% ipython --no-banner

In [1]: import numpy as np

In [2]: np.set_printoptions(suppress=True, linewidth=120)

In [3]: tidy = lambda a: np.round(a, 2) + 0

In [4]: K = np.loadtxt("test2.csv", delimiter=",")

In [5]: K
Out[5]: 
array([[ 0. , -0.6, -2.1, -0.3, -0.8,  0.7],
       [-1.5, -0.4,  3. ,  0.4, -0.3, -2.5],
       [-1.2, -2.1,  3.6, -0.2,  0.1, -0.3],
       [-0.7, -1.6, -3.9, -0.8, -1. ,  1.3],
       [-3.3, -1.3, -3.9,  0.4,  0.9,  1.4],
       [-3.1, -0.1, -1.2, -1.3, -0.1,  0.6],
       [ 0.1,  0.1, -2.4,  1.3,  0.4,  1.7],
       [-0.1,  0. , -1.2,  0.2, -1.7, -0.5]])

In [6]: B = np.c_[K[:, :4] @ np.array([[1, 2, -1, 1], [0, 2, -1, 1], [0, 1, 0, 0], [0, 1, 0, 0]]), np.array([2, 0, -1, -2, -3, 1, 0, 0])]

In [7]: print(tidy(B))
[[  0.   -3.6   0.6  -0.6   2. ]
 [ -1.5  -0.4   1.9  -1.9   0. ]
 [ -1.2  -3.2   3.3  -3.3  -1. ]
 [ -0.7  -9.3   2.3  -2.3  -2. ]
 [ -3.3 -12.7   4.6  -4.6  -3. ]
 [ -3.1  -8.9   3.2  -3.2   1. ]
 [  0.1  -0.7  -0.2   0.2   0. ]
 [ -0.1  -1.2   0.1  -0.1   0. ]]

In [8]: tidy(np.linalg.lstsq(K, B[:, 0])[0])
Out[8]: array([1., 0., 0., 0., 0., 0.])

In [9]: np.linalg.matrix_rank(np.c_[K, B])
Out[9]: np.int64(7)

In [10]: print(tidy(np.linalg.norm(B - K @ np.linalg.lstsq(K, B)[0], axis=0)))
[0.   0.   0.   0.   2.58]

In [11]: np.linalg.matrix_rank(B)
Out[11]: np.int64(4)

In [12]: left, sigma, Vh = np.linalg.svd(K, full_matrices=False)

In [13]: tidy(np.abs(Vh[0]))
Out[13]: array([0.21, 0.09, 0.9 , 0.02, 0.02, 0.36])

In [14]: print(tidy(sigma))
[8.85 5.15 2.82 2.46 1.95 0.94]

In [15]: np.allclose(left * sigma @ Vh, K)
Out[15]: True

In [16]: tidy(np.sqrt((sigma ** 2).sum())), tidy(np.linalg.norm(K))
Out[16]: (np.float64(11.11), np.float64(11.11))

In [17]: tidy(left.T @ left)
Out[17]: 
array([[1., 0., 0., 0., 0., 0.],
       [0., 1., 0., 0., 0., 0.],
       [0., 0., 1., 0., 0., 0.],
       [0., 0., 0., 1., 0., 0.],
       [0., 0., 0., 0., 1., 0.],
       [0., 0., 0., 0., 0., 1.]])

In [18]: (sigma > 1e-8).sum()
Out[18]: np.int64(6)

In [19]: left.shape, sigma.shape, Vh.shape
Out[19]: ((8, 6), (6,), (6, 6))

In [20]: print(np.abs(left[:, 0]).round(6).argmax())
4
